% python3 -q
>>> import numpy as np
>>> np.set_printoptions(suppress=True, linewidth=100)
>>> W0 = np.load("arr.npy")
>>> W0
array([[ 1, -1, -2],
       [-1,  1, -1],
       [-2, -1,  1]])
>>> [round(float(np.linalg.det(W0[:i, :i])), 2) + 0 for i in range(1, 4)]
[1.0, 0.0, -9.0]
>>> rng = np.random.default_rng(334689)
>>> z = rng.permutation(3)
>>> z
array([2, 1, 0])
>>> M2 = W0[z][:, z]
>>> np.round(np.sort(np.abs(np.linalg.eigvals(M2))), 2)
array([1.73, 1.73, 3.  ])
>>> A = np.load("sample15.npy")
>>> A
array([[ 0.,  0.,  0.,  0., -1.,  0.],
       [ 0.,  1.,  0.,  0.,  0.,  0.],
       [ 0.,  0.,  1.,  0.,  0.,  0.],
       [ 0.,  0.,  0.,  1.,  0.,  0.],
       [ 1.,  0.,  0.,  0.,  0.,  0.],
       [ 0.,  0.,  0.,  0.,  0.,  1.]])
>>> vec = np.array([6, -3, -9, 1, -2, 5])
>>> [p for p in range(1, 25) if np.allclose(np.linalg.matrix_power(A, p), np.eye(6))]
[4, 8, 12, 16, 20, 24]
>>> np.round(np.sort(np.abs(np.degrees(np.angle(np.linalg.eigvals(A))))), 2)
array([ 0.,  0.,  0.,  0., 90., 90.])
>>> np.round(np.linalg.inv(A), 2)
array([[ 0.,  0.,  0.,  0.,  1.,  0.],
       [ 0.,  1.,  0.,  0.,  0.,  0.],
       [ 0.,  0.,  1.,  0.,  0.,  0.],
       [ 0.,  0.,  0.,  1.,  0.,  0.],
       [-1., -0., -0., -0., -0., -0.],
       [ 0.,  0.,  0.,  0.,  0.,  1.]])
>>> round(np.linalg.norm(vec), 2), round(np.linalg.norm(A @ vec), 2)
(np.float64(12.49), np.float64(12.49))
>>> M2 = np.linalg.inv(W0)
>>> np.round(np.linalg.det(W0) * M2, 2)
array([[ 0.,  3.,  3.],
       [ 3., -3.,  3.],
       [ 3.,  3.,  0.]])
>>> round(np.linalg.det(W0) * np.linalg.det(M2), 2)
np.float64(1.0)
>>> np.round(W0 @ M2, 2) + 0
array([[1., 0., 0.],
       [0., 1., 0.],
       [0., 0., 1.]])
>>> round(np.linalg.slogdet(W0)[0], 2)
np.float64(-1.0)
>>> np.round(np.linalg.pinv(A), 2)
array([[ 0.,  0.,  0.,  0.,  1.,  0.],
       [ 0.,  1.,  0.,  0.,  0.,  0.],
       [ 0.,  0.,  1.,  0.,  0.,  0.],
       [ 0.,  0.,  0.,  1.,  0.,  0.],
       [-1.,  0.,  0.,  0.,  0.,  0.],
       [ 0.,  0.,  0.,  0.,  0.,  1.]])
>>> arr = np.load("a.npy")
>>> arr
array([[ 0.1,  1.3, -0.9, -1.1, -0.4,  0.3],
       [ 0.1, -0.2,  0.5, -0.7,  0.1,  0.2],
       [-0.1,  1.3, -1.1,  1. , -2.4,  0.5],
       [ 1.4,  0.6,  0.1, -1.1,  0.3, -0.5],
       [-0.7, -1.5, -0.4,  0.3,  1.3, -1.7],
       [-1.2,  0.1, -1.4,  2.2,  0.4, -1.4]])
>>> blk = np.stack([arr, 3 * arr, arr[::-1]])
>>> np.linalg.matrix_rank(blk.reshape(3, -1))
np.int64(2)
>>> np.round(np.einsum("bij,cij->bc", blk, blk), 2)
array([[ 36.55, 109.65,  -7.32],
       [109.65, 328.95, -21.96],
       [ -7.32, -21.96,  36.55]])
>>> np.round(np.linalg.norm(blk, axis=(1, 2)), 2)
array([ 6.05, 18.14,  6.05])
>>> data = np.array([[0.5, -0.3, 2.9, -0.7, 0.0, 0.8, -0.2, -0.5],
...     [0.52, -0.34, 3.25, -1.06, 0.05, 0.63, -0.41, -1.12],
...     [-0.1, 0.6, -1.2, -2.8, -1.6, -2.0, -1.8, 0.0],
...     [0.6, -1.8, -0.2, -1.7, 0.0, 0.0, 1.2, 0.8],
...     [-1.6, 0.2, -1.3, 0.4, -0.6, 1.2, 1.4, 1.6],
...     [-0.2, 1.7, 2.2, -1.5, -0.6, 0.6, 0.1, 0.1],
...     [-0.3, -0.3, 0.7, 0.7, -0.4, 1.5, -2.0, -0.7],
...     [1.3, 1.1, 0.6, 1.2, -0.8, 0.5, 0.9, -1.0]])
>>> np.round(data.sum(axis=0), 2)
array([ 0.72,  0.86,  6.95, -5.46, -3.95,  3.23, -0.81, -0.82])
>>> np.round(data.mean(axis=0), 2)
array([ 0.09,  0.11,  0.87, -0.68, -0.49,  0.4 , -0.1 , -0.1 ])
>>> np.zeros(8, 8)
Traceback (most recent call last):
  File "<python-input-32>", line 1, in <module>
    np.zeros(8, 8)
    ~~~~~~~~^^^^^^
TypeError: Cannot interpret '8' as a data type
>>> np.unravel_index(np.abs(data).argmax(), data.shape)
(np.int64(1), np.int64(2))
>>> np.count_nonzero(data)
np.int64(60)
>>> data.shape
(8, 8)
>>> np.round(np.linalg.svd(data, compute_uv=False), 2)
array([5.93, 4.76, 3.5 , 3.01, 2.69, 1.58, 0.49, 0.27])
>>> np.linalg.matrix_rank(data)
np.int64(8)
>>> round(float(np.linalg.norm(data)), 2)
9.44
>>> data.ravel(order="F")
array([ 0.5 ,  0.52, -0.1 ,  0.6 , -1.6 , -0.2 , -0.3 ,  1.3 , -0.3 , -0.34,  0.6 , -1.8 ,  0.2 ,
        1.7 , -0.3 ,  1.1 ,  2.9 ,  3.25, -1.2 , -0.2 , -1.3 ,  2.2 ,  0.7 ,  0.6 , -0.7 , -1.06,
       -2.8 , -1.7 ,  0.4 , -1.5 ,  0.7 ,  1.2 ,  0.  ,  0.05, -1.6 ,  0.  , -0.6 , -0.6 , -0.4 ,
       -0.8 ,  0.8 ,  0.63, -2.  ,  0.  ,  1.2 ,  0.6 ,  1.5 ,  0.5 , -0.2 , -0.41, -1.8 ,  1.2 ,
        1.4 ,  0.1 , -2.  ,  0.9 , -0.5 , -1.12,  0.  ,  0.8 ,  1.6 ,  0.1 , -0.7 , -1.  ])
>>> blk = data.reshape(8, 2, -1)
>>> np.round(blk.sum(axis=1), 2)
array([[ 0.5 ,  0.5 ,  2.7 , -1.2 ],
       [ 0.57,  0.29,  2.84, -2.18],
       [-1.7 , -1.4 , -3.  , -2.8 ],
       [ 0.6 , -1.8 ,  1.  , -0.9 ],
       [-2.2 ,  1.4 ,  0.1 ,  2.  ],
       [-0.8 ,  2.3 ,  2.3 , -1.4 ],
       [-0.7 ,  1.2 , -1.3 ,  0.  ],
       [ 0.5 ,  1.6 ,  1.5 ,  0.2 ]])
>>> blk.transpose(1, 0, 2)
array([[[ 0.5 , -0.3 ,  2.9 , -0.7 ],
        [ 0.52, -0.34,  3.25, -1.06],
        [-0.1 ,  0.6 , -1.2 , -2.8 ],
        [ 0.6 , -1.8 , -0.2 , -1.7 ],
        [-1.6 ,  0.2 , -1.3 ,  0.4 ],
        [-0.2 ,  1.7 ,  2.2 , -1.5 ],
        [-0.3 , -0.3 ,  0.7 ,  0.7 ],
        [ 1.3 ,  1.1 ,  0.6 ,  1.2 ]],

       [[ 0.  ,  0.8 , -0.2 , -0.5 ],
        [ 0.05,  0.63, -0.41, -1.12],
        [-1.6 , -2.  , -1.8 ,  0.  ],
        [ 0.  ,  0.  ,  1.2 ,  0.8 ],
        [-0.6 ,  1.2 ,  1.4 ,  1.6 ],
        [-0.6 ,  0.6 ,  0.1 ,  0.1 ],
        [-0.4 ,  1.5 , -2.  , -0.7 ],
        [-0.8 ,  0.5 ,  0.9 , -1.  ]]])
>>> np.swapaxes(blk, 1, 2)[4]
array([[-1.6, -0.6],
       [ 0.2,  1.2],
       [-1.3,  1.4],
       [ 0.4,  1.6]])
>>> r0 = np.array([-2, -1, 1])
>>> np.round(np.cross(data[7, :3], data[4, :3]), 2)
array([-1.55,  0.73,  2.02])
>>> np.convolve(data[7], r0)
array([-2.6, -3.5, -1. , -1.9,  1. ,  1. , -3.1,  1.6,  1.9, -1. ])
>>> np.round(np.correlate(data[7], data[4], "full"), 2)
array([ 2.08,  3.58,  4.06,  3.3 ,  0.98, -0.49, -0.47, -1.42, -4.14, -1.22, -1.77, -0.19,  0.68,
       -1.64,  1.6 ])
>>> vec = np.array([-7, 7, -4, -7, 9, 5, -9, -9])
>>> y = data @ vec
>>> y.round(2)
array([ -2.  ,   5.77,  21.1 , -22.1 , -11.4 ,  10.8 ,  20.5 , -16.  ])
>>> np.round(np.linalg.solve(data.T, data[1]), 2) + 0
array([0., 1., 0., 0., 0., 0., 0., 0.])
>>> np.round(np.linalg.solve(data, y + data[:, 3]), 2)
array([-7.,  7., -4., -6.,  9.,  5., -9., -9.])
>>> np.round(np.linalg.solve(data, data[:, 7]), 2) + 0
array([0., 0., 0., 0., 0., 0., 0., 1.])
>>> np.round(np.linalg.solve(data, 3 * y), 2)
array([-21.,  21., -12., -21.,  27.,  15., -27., -27.])
>>> E = np.load("out8.npy")
>>> E
array([[ 14, -28, -21,  14],
       [ 37, -22, -50,  24],
       [ 38,  -3, -53,  22],
       [ 22, -24, -16,   8],
       [  9,  -3, -33,  18],
       [ 25, -21, -58,  32],
       [ 24, -17, -29,  14],
       [ 39, -29, -62,  32]])
>>> M2 = E / np.sqrt((E ** 2).mean(axis=1, keepdims=True))
>>> np.linalg.matrix_rank(M2) == np.linalg.matrix_rank(E)
np.True_
>>> np.round(np.linalg.norm(M2, axis=1), 2)
array([2., 2., 2., 2., 2., 2., 2., 2.])
>>> left, sigma, vt = np.linalg.svd(E)
>>> vecs = vt[:(sigma > 1e-8).sum()]
>>> vec = E[1] + 2 * E[0] + rng.integers(2) * np.eye(4)[0]
>>> vec
array([ 65., -78., -92.,  52.])
>>> np.round(np.diag(vecs.T @ vecs), 2)
array([0.95, 0.98, 0.75, 0.32])
>>> np.linalg.matrix_rank(np.vstack([E, vec]))
np.int64(3)
>>> round(np.linalg.norm(vec - vecs.T @ vecs @ vec), 2)
np.float64(0.0)
>>> np.allclose(vecs.T @ vecs @ vec, vec)
True
>>> F = np.loadtxt("case9.csv", delimiter=",")
>>> F
array([[-2., -8., -2., -8., -2., -8.],
       [ 6., -5.,  6., -5.,  6., -5.],
       [-5.,  6., -5.,  6., -5.,  6.],
       [-2., -8., -2., -8., -2., -8.],
       [ 6., -5.,  6., -5.,  6., -5.],
       [-5.,  6., -5.,  6., -5.,  6.]])
>>> np.round(np.linalg.svd(F, compute_uv=False), 2) + 0
array([29.82, 15.83,  0.  ,  0.  ,  0.  ,  0.  ])
>>> F.shape
(6, 6)
>>> np.unravel_index(np.abs(F).argmax(), F.shape)
(np.int64(0), np.int64(1))
>>> np.round(np.linalg.norm(F), 2)
np.float64(33.76)
>>> F.sum(axis=0)
array([ -2., -14.,  -2., -14.,  -2., -14.])
>>> np.round(F.mean(axis=0), 2)
array([-0.33, -2.33, -0.33, -2.33, -0.33, -2.33])
>>> F - F[0]
array([[ 0.,  0.,  0.,  0.,  0.,  0.],
       [ 8.,  3.,  8.,  3.,  8.,  3.],
       [-3., 14., -3., 14., -3., 14.],
       [ 0.,  0.,  0.,  0.,  0.,  0.],
       [ 8.,  3.,  8.,  3.,  8.,  3.],
       [-3., 14., -3., 14., -3., 14.]])
>>> np.argsort(-np.linalg.norm(F, axis=0).round(6), kind="stable")[:3]
array([1, 3, 5])
>>> np.linalg.cond(F) > 100
np.True_
>>> round(np.linalg.norm(F, 2) / np.linalg.norm(F), 2)
np.float64(0.88)
>>> rk = np.linalg.matrix_rank(F)
>>> rk
np.int64(2)
>>> null = np.linalg.svd(F)[2][rk:].T
>>> np.linalg.matrix_rank(F.T @ F), np.linalg.matrix_rank(F @ F.T)
(np.int64(2), np.int64(2))
>>> M2 = F / np.sqrt((F ** 2).mean(axis=1, keepdims=True))
>>> F - F.mean(axis=1, keepdims=True)
array([[ 3. , -3. ,  3. , -3. ,  3. , -3. ],
       [ 5.5, -5.5,  5.5, -5.5,  5.5, -5.5],
       [-5.5,  5.5, -5.5,  5.5, -5.5,  5.5],
       [ 3. , -3. ,  3. , -3. ,  3. , -3. ],
       [ 5.5, -5.5,  5.5, -5.5,  5.5, -5.5],
       [-5.5,  5.5, -5.5,  5.5, -5.5,  5.5]])
>>> np.linalg.matrix_rank(F - F.mean(axis=1, keepdims=True))
np.int64(1)
>>> M2[1].round(2)
array([ 1.09, -0.91,  1.09, -0.91,  1.09, -0.91])
>>> np.round(np.linalg.norm(M2, axis=1), 2)
array([2.45, 2.45, 2.45, 2.45, 2.45, 2.45])
>>> C2 = arr.T @ arr
>>> np.allclose(C2, C2.T)
True
>>> (arr @ arr.T).shape
(6, 6)
>>> M = np.load("dump.npy")
>>> M
array([[-0.96,  0.95,  2.97,  0.09,  1.02, -0.98],
       [-0.94,  0.92,  3.06, -0.09,  1.01, -1.  ],
       [-1.07,  0.95,  2.98, -0.1 ,  0.97, -1.05],
       [-1.  ,  0.97,  2.99, -0.07,  0.99, -1.07],
       [-0.95,  0.96,  2.96, -0.03,  0.99, -0.98],
       [-1.04,  1.05,  2.91,  0.03,  1.03, -0.97],
       [-1.05,  1.05,  3.03, -0.01,  1.  , -0.99],
       [-0.92,  0.95,  2.97,  0.01,  0.96, -0.99],
       [-1.05,  1.02,  3.01,  0.03,  0.98, -1.  ],
       [-0.94,  0.99,  2.99, -0.03,  1.  , -1.01],
       [-0.9 ,  0.93,  3.05, -0.02,  1.04, -1.03],
       [-0.92,  1.02,  3.05,  0.  ,  1.05, -1.06],
       [-1.03,  1.01,  3.06,  0.  ,  1.05, -1.02],
       [-0.92,  1.  ,  3.07,  0.03,  1.09, -0.92],
       [-1.01,  1.03,  3.01, -0.04,  0.98, -0.97],
       [ 1.03, -2.03,  1.11,  0.99,  0.05,  2.91],
       [ 0.99, -1.99,  0.9 ,  1.03,  0.08,  2.98],
       [ 0.94, -2.02,  0.99,  1.04, -0.04,  2.97],
       [ 0.96, -2.01,  1.02,  0.98,  0.03,  2.87],
       [ 0.97, -1.96,  0.95,  1.07,  0.02,  2.98],
       [ 1.05, -2.01,  1.06,  1.07,  0.07,  3.02],
       [ 1.  , -1.96,  1.02,  0.98,  0.05,  3.05],
       [ 0.99, -1.97,  1.01,  0.99,  0.07,  3.04],
       [ 1.02, -1.99,  0.96,  0.99, -0.05,  2.97],
       [ 0.95, -2.03,  1.04,  1.  , -0.01,  3.01],
       [ 0.94, -2.03,  0.94,  0.92,  0.05,  3.01],
       [ 0.99, -1.99,  1.06,  0.97, -0.01,  2.98],
       [ 1.08, -2.01,  1.02,  1.  , -0.08,  3.04],
       [ 1.06, -2.06,  0.96,  0.98, -0.05,  2.97],
       [ 1.02, -1.96,  0.98,  0.94, -0.05,  2.99]])
>>> M2 = np.c_[M[:, :5] @ np.array([[2, -3, 2, -3, 3],
...     [2, 2, -1, 1, 1],
...     [2, 3, -1, 3, 1],
...     [-1, 3, 0, -3, -1],
...     [2, -2, -1, 0, 0]]), np.array([8, 1, 5, 9, 4, 6, 9, 8, 1, 4, 3, 7, 4, 3, 7, 0, 2, 4, 5, 6, 8, 7, 0, 4, 7, 2, 8, 7, 5, 2])]
>>> M2.round(2)
array([[ 7.87, 11.92, -6.86, 12.47,  0.95,  8.  ],
       [ 8.19, 11.55, -6.87, 13.19,  1.25,  1.  ],
       [ 7.76, 11.81, -7.04, 13.4 ,  0.82,  5.  ],
       [ 7.97, 11.72, -6.95, 13.15,  1.03,  9.  ],
       [ 7.95, 11.58, -6.81, 12.78,  1.1 ,  4.  ],
       [ 7.87, 11.98, -7.07, 12.81,  0.81,  6.  ],
       [ 8.07, 12.31, -7.18, 13.32,  0.94,  9.  ],
       [ 7.91, 11.68, -6.72, 12.59,  1.15,  8.  ],
       [ 7.89, 12.35, -7.11, 13.11,  0.85,  1.  ],
       [ 8.11, 11.68, -6.86, 12.87,  1.19,  4.  ],
       [ 8.26, 11.57, -6.82, 12.84,  1.3 ,  3.  ],
       [ 8.4 , 11.85, -6.96, 12.93,  1.31,  7.  ],
       [ 8.18, 12.19, -7.18, 13.28,  0.98,  4.  ],
       [ 8.45, 11.88, -7.  , 12.88,  1.28,  3.  ],
       [ 8.06, 12.04, -7.04, 13.21,  1.05,  7.  ],
       [-0.67, -0.95,  2.93, -4.76,  1.18,  0.  ],
       [-1.07, -1.32,  2.99, -5.35,  0.85,  2.  ],
       [-1.3 , -0.69,  2.95, -4.99,  0.75,  4.  ],
       [-0.98, -0.96,  2.88, -4.77,  0.91,  5.  ],
       [-1.11, -0.81,  2.93, -5.23,  0.83,  6.  ],
       [-0.73, -0.92,  2.98, -5.19,  1.13,  8.  ],
       [-0.76, -1.02,  2.89, -4.84,  1.08,  7.  ],
       [-0.79, -1.05,  2.87, -4.88,  1.02,  0.  ],
       [-1.11, -1.09,  3.12, -5.14,  1.04,  4.  ],
       [-1.1 , -0.77,  2.9 , -4.76,  0.86,  7.  ],
       [-1.12, -1.4 ,  2.92, -4.79,  0.81,  2.  ],
       [-0.87, -0.84,  2.92, -4.69,  1.07,  8.  ],
       [-0.98, -1.04,  3.23, -5.19,  1.25,  7.  ],
       [-1.16, -1.38,  3.27, -5.3 ,  1.1 ,  5.  ],
       [-0.96, -1.12,  3.07, -4.9 ,  1.14,  2.  ]])
>>> np.linalg.matrix_rank(M2)
np.int64(6)
>>> np.round(np.linalg.norm(np.linalg.qr(M)[0].T @ M2, axis=0) ** 2 / ((M2 ** 2).sum(axis=0) + 1e-12), 2)
array([1.  , 1.  , 1.  , 1.  , 1.  , 0.81])
>>> np.round(np.linalg.norm(M2 - M @ np.linalg.lstsq(M, M2)[0], axis=0), 2) + 0
array([ 0.  ,  0.  ,  0.  ,  0.  ,  0.  , 13.07])
